In [1]: import numpy as np

In [2]: import numpy.linalg as la

In [3]: np.set_printoptions(suppress=True, linewidth=160)

In [4]: X = np.load("w.npy")

In [5]: print(X)
[[0 1 1 1]
 [1 0 1 0]
 [1 1 0 0]
 [1 0 0 0]]

In [6]: # symmetric

In [7]: U, sigma = la.svd(X)
ValueError: too many values to unpack (expected 2)


In [8]: U, sigma, VT = la.svd(X, full_matrices=False)

In [9]: print(np.round(np.abs(VT[0]), 3))
[0.612 0.523 0.523 0.282]

In [10]: print(np.round(U.T @ U, 3) + 0)
[[1. 0. 0. 0.]
 [0. 1. 0. 0.]
 [0. 0. 1. 0.]
 [0. 0. 0. 1.]]

In [11]: print(np.abs(U[:, 0]).round(6).argmax())
0

In [12]: print(np.allclose(U * sigma @ VT, X))
True

In [13]: print(U.shape, sigma.shape, VT.shape)
(4, 4) (4,) (4, 4)

In [14]: print(np.round(U.T @ X @ VT.T, 3) + 0)
[[2.17  0.    0.    0.   ]
 [0.    1.481 0.    0.   ]
 [0.    0.    1.    0.   ]
 [0.    0.    0.    0.311]]

In [15]: f, v = X[1], X[2]

In [16]: print(f @ v)
1

In [17]: pr = (f @ v) / (f @ f) * f

In [18]: print(round(float(la.norm(f + v) ** 2 + la.norm(f - v) ** 2), 3))
8.0

In [19]: rng = np.random.default_rng(1927)

In [20]: lab = rng.permutation(4)

In [21]: Y = X[:, lab] * rng.choice([-1, 1], 4)

In [22]: print(Y)
[[ 1 -1  0 -1]
 [ 0  0 -1 -1]
 [ 0 -1 -1  0]
 [ 0  0 -1  0]]

In [23]: U, _, VT = la.svd(X.T @ Y)

In [24]: print(np.round(U @ VT, 3) + 0)
[[ 0.  0. -1.  0.]
 [ 0. -1.  0.  0.]
 [ 0.  0.  0. -1.]
 [ 1.  0.  0.  0.]]

In [25]: print(np.round(la.lstsq(X, Y)[0], 3) + 0)
[[ 0.  0. -1.  0.]
 [ 0. -1.  0.  0.]
 [ 0.  0.  0. -1.]
 [ 1.  0.  0.  0.]]

In [26]: x0 = np.array([4, 0, 3, 0])

In [27]: rhs = Y @ x0

In [28]: print(rhs)
[ 4 -3 -3 -3]

In [29]: print(np.round(la.solve(Y.T, Y[2]), 3))
[ 0. -0.  1.  0.]

In [30]: print(np.round(la.solve(Y, 3 * rhs), 3))
[12. -0.  9.  0.]

In [31]: print(np.round(la.solve(Y, rhs), 3))
[ 4. -0.  3.  0.]

In [32]: print(np.round(la.solve(Y, rhs + Y[:, 3]), 3))
[ 4. -0.  3.  1.]

In [33]: Q = X.astype(float).copy()

In [34]: for j in range(4):
    ...:     Q[:, j] -= Q[:, :j] @ (Q[:, :j].T @ Q[:, j])
    ...:     Q[:, j] /= la.norm(Q[:, j])
    ...: 

In [35]: print(np.round(Q.T @ X, 3) + 0)
[[1.732 0.577 0.577 0.   ]
 [0.    1.291 0.516 0.775]
 [0.    0.    1.183 0.507]
 [0.    0.    0.    0.378]]

In [36]: J = np.array([[-1.0, 1.0, 0.0, 0.0, 0.0, 0.0, 0.0, 0.0],
    ...:     [0.0, -1.0, 1.0, 0.0, 0.0, 0.0, 0.0, 0.0],
    ...:     [0.0, 0.0, -1.0, 1.0, 0.0, 0.0, 0.0, 0.0],
    ...:     [0.0, 0.0, 0.0, -1.0, 1.0, 0.0, 0.0, 0.0],
    ...:     [0.0, 0.0, 0.0, 0.0, -1.0, 1.0, 0.0, 0.0],
    ...:     [0.0, 0.0, 0.0, 0.0, 0.0, -1.0, 1.0, 0.0],
    ...:     [0.0, 0.0, 0.0, 0.0, 0.0, 0.0, -1.0, 1.0],
    ...:     [0.0, 0.0, 0.0, 0.0, 0.0, 0.0, 0.0, -1.0]])

In [37]: lab = rng.permutation(8)

In [38]: print(lab)
[4 6 3 0 7 2 1 5]

In [39]: Y = J[lab][:, lab]

In [40]: print(np.trace(Y))
-8.0

In [41]: Y = J + rng.integers(-2, 3, (8, 7)) @ rng.integers(-2, 3, (7, 8))

In [42]: print(Y)
[[ -2.   8.  -2.   3.   0.  -4.  -7.  -2.]
 [ -5.  -1.  -4.   3.   6.   3.  -3.   0.]
 [ -1.   1.   3.   0.  -5.   0.   4.  -2.]
 [  0.  -7.   1.   0.   0.   5.   7.   1.]
 [  2.  -3.   3.   0.  -4.   4.   1.   2.]
 [  7.   1.   2.   3.  -6.  -8.  -1.  -1.]
 [ -5.   1.  -2.  -8.   6.   3.  -7.  -1.]
 [ -5.  -6.   6. -13.   2.   4.  -2.  -1.]]

In [43]: print(np.abs(Y - J).sum(axis=1))
[26. 25. 18. 23. 17. 29. 33. 38.]

In [44]: def softmax(z):
    ...:     e = np.exp(z - z.max(axis=-1, keepdims=True))
    ...:     return e / e.sum(axis=-1, keepdims=True)
    ...: 

In [45]: print(np.round(softmax(10 * Y[4]), 3) + 0)
[0. 0. 0. 0. 0. 1. 0. 0.]

In [46]: S = Y @ Y.T / np.sqrt(8)

In [47]: print(softmax(S).round(6).argmax(axis=1))
[0 1 2 3 4 5 6 7]

In [48]: print(np.round(la.det(J), 3))
1.0

In [49]: print((J + J.T) / 2)
[[-1.   0.5  0.   0.   0.   0.   0.   0. ]
 [ 0.5 -1.   0.5  0.   0.   0.   0.   0. ]
 [ 0.   0.5 -1.   0.5  0.   0.   0.   0. ]
 [ 0.   0.   0.5 -1.   0.5  0.   0.   0. ]
 [ 0.   0.   0.   0.5 -1.   0.5  0.   0. ]
 [ 0.   0.   0.   0.   0.5 -1.   0.5  0. ]
 [ 0.   0.   0.   0.   0.   0.5 -1.   0.5]
 [ 0.   0.   0.   0.   0.   0.   0.5 -1. ]]

In [50]: J.inv()
AttributeError: 'numpy.ndarray' object has no attribute 'inv'


In [51]: print(np.trace(J))
-8.0
